$ ipython --no-banner

In [1]: import numpy as np

In [2]: np.set_printoptions(suppress=True, linewidth=160)

In [3]: rd = lambda a: np.round(a, 3) + 0

In [4]: data = np.loadtxt("dump.csv", delimiter=",")

In [5]: print(data)
[[-1.    -1.     2.062  2.062]
 [-1.    -1.     3.808  3.808]
 [-1.    -1.     2.465  2.465]
 [-1.    -1.    -0.619 -0.619]
 [-1.    -1.     3.29   3.29 ]
 [-1.    -1.     5.136  5.136]
 [-1.    -1.    -0.165 -0.165]
 [-1.    -1.     0.788  0.788]
 [-1.    -1.     0.453  0.453]
 [-1.    -1.    -0.127 -0.127]
 [-1.    -1.     0.469  0.469]
 [-1.    -1.    -0.452 -0.452]
 [-1.    -1.    -0.878 -0.878]
 [-1.    -1.     1.526  1.526]
 [-1.    -1.    -0.363 -0.363]
 [-1.    -1.     1.364  1.364]
 [-1.    -1.     0.519  0.519]]

In [6]: Uu, sv, Vt = np.linalg.svd(data)

In [7]: print(np.argmax(sv[:-1] / (sv[1:] + 1e-6)) + 1)
2

In [8]: print(rd(sv))
[12.282  4.613  0.     0.   ]

In [9]: A2 = Uu[:, :2] @ np.diag(sv[:2]) @ Vt[:2]

In [10]: print(rd(np.linalg.norm(data - A2) / np.linalg.norm(data)))
0.0

In [11]: print(rd(np.abs(data - A2).max()))
0.0

In [12]: print(rd(np.linalg.norm(data - A2, 2)), rd(sv[2]))
0.0 0.0

In [13]: print(np.linalg.matrix_rank(data, rtol=0.05))
2

In [14]: print(rd(A2))
[[-1.    -1.     2.062  2.062]
 [-1.    -1.     3.808  3.808]
 [-1.    -1.     2.465  2.465]
 [-1.    -1.    -0.619 -0.619]
 [-1.    -1.     3.29   3.29 ]
 [-1.    -1.     5.136  5.136]
 [-1.    -1.    -0.165 -0.165]
 [-1.    -1.     0.788  0.788]
 [-1.    -1.     0.453  0.453]
 [-1.    -1.    -0.127 -0.127]
 [-1.    -1.     0.469  0.469]
 [-1.    -1.    -0.452 -0.452]
 [-1.    -1.    -0.878 -0.878]
 [-1.    -1.     1.526  1.526]
 [-1.    -1.    -0.363 -0.363]
 [-1.    -1.     1.364  1.364]
 [-1.    -1.     0.519  0.519]]

In [15]: print(np.linalg.matrix_rank(A2))
2

In [16]: rank = np.linalg.matrix_rank(data)

In [17]: print(rank)
2

In [18]: ns = np.linalg.svd(data)[2][rank:].T

In [19]: print(np.linalg.matrix_rank(data.T @ data), np.linalg.matrix_rank(data @ data.T))
2 2

In [20]: print(ns.shape)
(4, 2)

In [21]: print([int(np.linalg.matrix_rank(data[:, :j + 1])) for j in range(4)])
[1, 1, 2, 2]

In [22]: print(rd(ns @ ns.T))
[[ 0.5 -0.5  0.   0. ]
 [-0.5  0.5  0.   0. ]
 [ 0.   0.   0.5 -0.5]
 [ 0.   0.  -0.5  0.5]]

In [23]: mat = np.load("w.npy")

In [24]: print(mat)
[[ 0.5  0.4  0.2]
 [ 0.9  1.4  1. ]
 [-0.5  0.2 -0.3]
 [-1.4 -0.1  0.4]
 [ 0.5 -1.   0.2]]

In [25]: print(rd(np.linalg.norm(mat) ** 2 / np.linalg.norm(mat, 2) ** 2))
1.656

In [26]: print(rd(np.linalg.norm(mat, axis=0)))
[1.876 1.78  1.153]

In [27]: print(rd(np.linalg.norm(mat[0], 1)), rd(np.linalg.norm(mat[0], np.inf)))
1.1 0.5

In [28]: x = np.array([0, 0, 0])

In [29]: print((mat * x).sum(axis=1))
[0. 0. 0. 0. 0.]

In [30]: print(mat @ np.eye(3)[2])
[ 0.2  1.  -0.3  0.4  0.2]

In [31]: print((mat @ x).argmax())
0

In [32]: print(mat @ (2 * x))
[0. 0. 0. 0. 0.]

In [33]: A2 = np.c_[mat[:, :1] @ np.array([[-1]]), np.array([-2, 2, -1, 1, -3])]

In [34]: print(A2)
[[-0.5 -2. ]
 [-0.9  2. ]
 [ 0.5 -1. ]
 [ 1.4  1. ]
 [-0.5 -3. ]]

In [35]: print(rd(np.linalg.lstsq(mat, A2[:, 0])[0]))
[-1.  0.  0.]

In [36]: print(rd(np.linalg.norm(A2 - mat @ np.linalg.lstsq(mat, A2)[0], axis=0)))
[0.    2.998]

In [37]: print(rd(np.linalg.norm(np.linalg.qr(mat)[0].T @ A2, axis=0) ** 2 / ((A2 ** 2).sum(axis=0) + 1e-12)))
[1.    0.527]

In [38]: rng = np.random.default_rng(554482)

In [39]: A2 = mat + rng.integers(-2, 3, (5, 2)) @ rng.integers(-2, 3, (2, 3))

In [40]: print(rd(A2))
[[ 1.5  6.4 -0.8]
 [-0.1  7.4  2. ]
 [-1.5  2.2  0.7]
 [-1.4  7.9  0.4]
 [-0.5  1.   1.2]]

In [41]: print(A2 - mat)
[[ 1.  6. -1.]
 [-1.  6.  1.]
 [-1.  2.  1.]
 [ 0.  8.  0.]
 [-1.  2.  1.]]

In [42]: print(rd(np.linalg.svd(A2 - mat, compute_uv=False)))
[12.01   2.787  0.   ]

In [43]: print(np.abs(A2 - mat).sum(axis=1))
[8. 8. 4. 8. 4.]

In [44]: print(np.linalg.matrix_rank(A2 - mat, tol=1e-8))
2

In [45]: x = np.array([-1, -2, 0])

In [46]: rhs = mat @ x

In [47]: print(rd(np.linalg.lstsq(mat, rhs)[0]))
[-1. -2.  0.]

In [48]: print(rd(rhs))
[-1.3 -3.7  0.1  1.6  1.5]

In [49]: rhs = rhs + 0.3 * rng.normal(size=5)

In [50]: print(rd(rhs))
[-1.265 -4.005  0.156  1.902  1.665]

In [51]: coef, *_ = np.linalg.lstsq(mat, rhs)

In [52]: print([round(float(np.linalg.norm(np.linalg.solve(mat.T @ mat + lam * np.eye(3), mat.T @ rhs))), 2) for lam in (0, 1, 10, 100)])
[2.47, 1.88, 0.71, 0.1]

In [53]: print(rd(coef))
[-1.149 -2.187  0.122]

In [54]: print(coef.round())
[-1. -2.  0.]

In [55]: print(rd(mat.T @ (rhs - mat @ coef)))
[0. 0. 0.]
